$ python3 -q
>>> import numpy as np
>>> import numpy.linalg as la
>>> np.set_printoptions(precision=2, suppress=True, linewidth=140)
>>> J = np.loadtxt("block1.csv", delimiter=",")
>>> J
array([[-0.81, -4.43,  1.26,  3.13,  3.94,  4.  , -0.68, -1.81, -4.  ],
       [-3.61, -5.  , -8.83, -5.83, -2.22,  4.  , -4.61, -4.61, -4.  ],
       [-2.85, -5.69, -8.62, -4.23, -1.39,  4.  , -5.23, -3.85, -4.  ],
       [-1.96, -3.59,  0.36,  0.53,  2.49,  4.  , -0.14, -2.96, -4.  ],
       [-2.62, -3.87, -2.46, -1.72,  0.9 ,  4.  , -1.36, -3.62, -4.  ],
       [-2.12, -4.39, -2.51, -0.74,  1.38,  4.  , -1.89, -3.12, -4.  ],
       [-1.69, -5.47, -4.47, -0.53,  1.16,  4.  , -3.62, -2.69, -4.  ],
       [-2.04, -5.19, -4.68, -1.3 ,  0.74,  4.  , -3.41, -3.04, -4.  ],
       [-2.54, -4.5 , -4.13, -2.12,  0.42,  4.  , -2.55, -3.54, -4.  ],
       [-2.39, -5.24, -5.88, -2.41, -0.02,  4.  , -3.87, -3.39, -4.  ],
       [-1.34, -4.18,  0.43,  1.79,  3.14,  4.  , -0.71, -2.34, -4.  ],
       [-2.  , -4.6 , -2.8 , -0.61,  1.4 ,  4.  , -2.2 , -3.  , -4.  ],
       [-3.68, -4.23, -6.73, -5.28, -1.59,  4.  , -3.13, -4.68, -4.  ],
       [-0.33, -5.  ,  1.01,  4.01,  4.34,  4.  , -1.33, -1.33, -4.  ],
       [-2.25, -5.45, -6.11, -2.21,  0.04,  4.  , -4.15, -3.25, -4.  ],
       [-1.47, -5.37, -3.52,  0.22,  1.69,  4.  , -3.21, -2.47, -4.  ],
       [-0.69, -3.8 ,  3.53,  4.14,  4.82,  4.  ,  0.71, -1.69, -4.  ],
       [-1.44, -5.9 , -5.  , -0.21,  1.23,  4.  , -4.23, -2.44, -4.  ]])
>>> la.matrix_rank(J, rtol=0.1)
np.int64(3)
>>> la.cond(J) > 100
np.True_
>>> np.argsort(-la.norm(J, axis=0).round(6), kind="stable")[:3]
array([1, 2, 5])
>>> np.round(la.norm(J, 2) / la.norm(J), 2)
np.float64(0.9)
>>> [round(float(x), 2) for x in la.svd(J, compute_uv=False)[:3]]
[40.92, 18.85, 5.61]
>>> la.norm(J, axis=0)
array([ 9.24, 20.45, 20.03, 12.14,  9.7 , 16.97, 12.79, 13.23, 16.97])
>>> la.norm(J, axis=1).argmax()
np.int64(1)
>>> U, sig, VT = la.svd(J)
>>> np.argmax(sig[:-1] / (sig[1:] + 1e-6)) + 1
np.int64(7)
>>> sig.round(2) + 0
array([40.92, 18.85,  5.61,  0.01,  0.01,  0.01,  0.01,  0.  ,  0.  ])
>>> out = U[:, :7] @ np.diag(sig[:7]) @ VT[:7]
>>> la.matrix_rank(J, rtol=0.05)
np.int64(3)
>>> round(np.abs(J - out).max(), 2)
np.float64(0.0)
>>> np.round(la.norm(J - out, 2), 2), round(float(sig[7]), 2)
(np.float64(0.0), 0.0)
>>> rank = la.matrix_rank(J)
>>> rank
np.int64(7)
>>> null = la.svd(J)[2][rank:].T
>>> null.shape
(9, 2)
>>> la.matrix_rank(J.T @ J), la.matrix_rank(J @ J.T)
(np.int64(7), np.int64(7))
>>> out = J / la.norm(J, axis=1, keepdims=True)
>>> cov = out @ out.T
>>> la.norm(out, axis=1)
array([1., 1., 1., 1., 1., 1., 1., 1., 1., 1., 1., 1., 1., 1., 1., 1., 1., 1.])
>>> round(np.degrees(np.arccos(np.clip(cov[11, 12], -1, 1))), 2)
np.float64(32.26)
>>> (cov - 2 * np.eye(18)).round(6).argmax(axis=1)
array([13, 12,  1, 10,  5, 11, 17,  6,  7, 14,  0,  5,  1,  0,  9,  6,  0,  6])
>>> cov[11]
array([0.74, 0.82, 0.86, 0.88, 0.98, 1.  , 0.98, 0.98, 0.97, 0.94, 0.85, 1.  , 0.85, 0.72, 0.94, 0.98, 0.53, 0.96])
>>> W2 = np.array([[-2, 1, -2, 1, -1, -3, -1],
...     [3, -3, 1, 2, 0, 2, -3],
...     [3, -2, -2, 3, 2, 1, 3]])
>>> arr = np.repeat(W2, 33 // 3, axis=0)
>>> rng = np.random.default_rng(9735)
>>> arr = arr + 0.1 * rng.normal(size=arr.shape)
>>> arr
array([[-2.04,  0.96, -2.03,  0.88, -0.93, -2.98, -0.89],
       [-2.01,  0.96, -1.92,  1.04, -0.96, -2.85, -1.08],
       [-1.87,  1.  , -2.  ,  0.92, -0.98, -2.88, -0.99],
       [-1.99,  1.04, -2.05,  0.98, -0.93, -3.1 , -1.21],
       [-2.01,  1.17, -2.06,  0.99, -0.91, -3.14, -0.94],
       [-1.91,  1.06, -1.98,  0.97, -1.13, -2.99, -0.85],
       [-1.92,  0.85, -2.  ,  0.99, -1.05, -3.08, -1.1 ],
       [-2.1 ,  0.96, -1.86,  1.01, -1.07, -3.  , -1.04],
       [-2.05,  1.05, -2.09,  1.1 , -0.77, -3.05, -1.15],
       [-1.85,  1.05, -2.12,  1.04, -0.9 , -2.69, -1.07],
       [-1.98,  0.83, -1.92,  1.02, -0.83, -3.26, -1.  ],
       [ 3.  , -2.93,  1.  ,  2.  ,  0.1 ,  1.92, -3.15],
       [ 2.97, -3.14,  0.91,  2.08,  0.17,  1.94, -3.16],
       [ 3.02, -3.08,  0.98,  2.03, -0.04,  2.08, -3.12],
       [ 2.99, -3.06,  1.1 ,  1.99, -0.06,  2.07, -3.16],
       [ 2.92, -3.04,  0.9 ,  1.92, -0.09,  1.89, -3.15],
       [ 3.19, -3.1 ,  1.06,  2.01,  0.11,  1.96, -3.07],
       [ 2.9 , -3.01,  0.81,  1.95,  0.02,  1.88, -3.04],
       [ 2.95, -3.11,  1.  ,  1.95,  0.03,  1.87, -2.88],
       [ 2.99, -2.85,  1.06,  2.06, -0.06,  1.78, -3.14],
       [ 2.96, -2.86,  0.98,  1.91, -0.02,  1.95, -3.02],
       [ 2.98, -3.08,  0.91,  1.92,  0.06,  1.92, -3.13],
       [ 2.89, -1.97, -2.  ,  3.01,  1.82,  0.84,  2.88],
       [ 2.98, -2.01, -2.05,  2.97,  1.97,  1.06,  3.  ],
       [ 2.98, -1.95, -2.05,  2.93,  2.04,  1.11,  2.98],
       [ 2.98, -1.88, -2.17,  3.14,  2.1 ,  1.24,  3.05],
       [ 3.02, -2.07, -2.07,  3.05,  2.06,  0.85,  2.84],
       [ 3.04, -1.96, -2.08,  3.05,  2.04,  0.92,  2.95],
       [ 3.02, -1.91, -2.26,  2.93,  2.06,  0.77,  2.82],
       [ 3.21, -2.21, -2.15,  2.95,  1.94,  0.98,  2.98],
       [ 3.1 , -2.08, -2.  ,  3.05,  1.97,  1.23,  3.04],
       [ 3.03, -2.02, -2.05,  3.  ,  1.97,  0.92,  3.16],
       [ 3.05, -2.22, -1.92,  2.92,  2.11,  1.06,  3.01]])
>>> P = arr @ la.solve(arr.T @ arr, arr.T)
>>> round(float(np.trace(P)), 2)
7.0
>>> np.round(la.eigvalsh(P), 2) + 0
array([0., 0., 0., 0., 0., 0., 0., 0., 0., 0., 0., 0., 0., 0., 0., 0., 0., 0., 0., 0., 0., 0., 0., 0., 0., 0., 1., 1., 1., 1., 1., 1., 1.])
>>> W2 = arr[[9, 29]].astype(float)
>>> for _ in range(4):
...     z = la.norm(arr[:, None] - W2, axis=-1).argmin(axis=1)
...     W2 = np.array([arr[z == j].mean(axis=0) for j in range(2)])
... 
>>> z
array([0, 0, 0, 0, 0, 0, 0, 0, 0, 0, 0, 1, 1, 1, 1, 1, 1, 1, 1, 1, 1, 1, 1, 1, 1, 1, 1, 1, 1, 1, 1, 1, 1])
>>> W2
array([[-1.98,  0.99, -2.  ,  0.99, -0.95, -3.  , -1.03],
       [ 3.01, -2.52, -0.55,  2.49,  1.01,  1.46, -0.06]])
>>> np.bincount(z)
array([11, 22])
>>> A = np.load("out11.npy")
>>> A
array([[-2.,  6.,  4.,  6.,  7.],
       [ 6., 33., 24., 36., 42.],
       [ 4., 24., 13., 24., 28.],
       [ 6., 36., 24., 33., 42.],
       [ 7., 42., 28., 42., 46.]])
>>> # symmetric, so the eigenvalues are real
>>> vals, vecs = la.eig(A)
>>> vals
array([ -3., 135.,  -3.,  -3.,  -3.])
>>> np.sort(la.eigvals(la.inv(A)))
array([-0.33, -0.33, -0.33, -0.33,  0.01])
>>> out = A[0, 0] * A[1:] - np.outer(A[1:, 0], A[0])
>>> out
array([[   0., -102.,  -72., -108., -126.],
       [   0.,  -72.,  -42.,  -72.,  -84.],
       [   0., -108.,  -72., -102., -126.],
       [   0., -126.,  -84., -126., -141.]])
>>> np.flatnonzero(~out.round(6).any(axis=1))
array([], dtype=int64)
>>> U, sig = la.svd(out)
Traceback (most recent call last):
  File "<python-input-52>", line 1, in <module>
    U, sig = la.svd(out)
    ^^^^^^
ValueError: too many values to unpack (expected 2)
>>> U, sig, VT = la.svd(out, full_matrices=False)
>>> np.cumsum(sig ** 2) / np.sum(sig ** 2)
array([1., 1., 1., 1.])
>>> np.round(U.T @ out @ VT.T, 2) + 0
array([[405.,   0.,   0.,   0.],
       [  0.,   6.,   0.,   0.],
       [  0.,   0.,   6.,   0.],
       [  0.,   0.,   0.,   6.]])
>>> U.shape, sig.shape, VT.shape
((4, 4), (4,), (4, 5))
>>> sig / sig[0]
array([1.  , 0.01, 0.01, 0.01])
>>> (sig > 1e-8).sum()
np.int64(4)
>>> sig
array([405.,   6.,   6.,   6.])
>>> round(np.sqrt((sig ** 2).sum()), 2), round(la.norm(out), 2)
(np.float64(405.13), np.float64(405.13))
>>> np.allclose(U * sig @ VT, out)
True
>>> np.round(U.T @ U, 2) + 0
array([[1., 0., 0., 0.],
       [0., 1., 0., 0.],
       [0., 0., 1., 0.],
       [0., 0., 0., 1.]])
>>> np.round(VT @ VT.T, 2) + 0
array([[1., 0., 0., 0.],
       [0., 1., 0., 0.],
       [0., 0., 1., 0.],
       [0., 0., 0., 1.]])
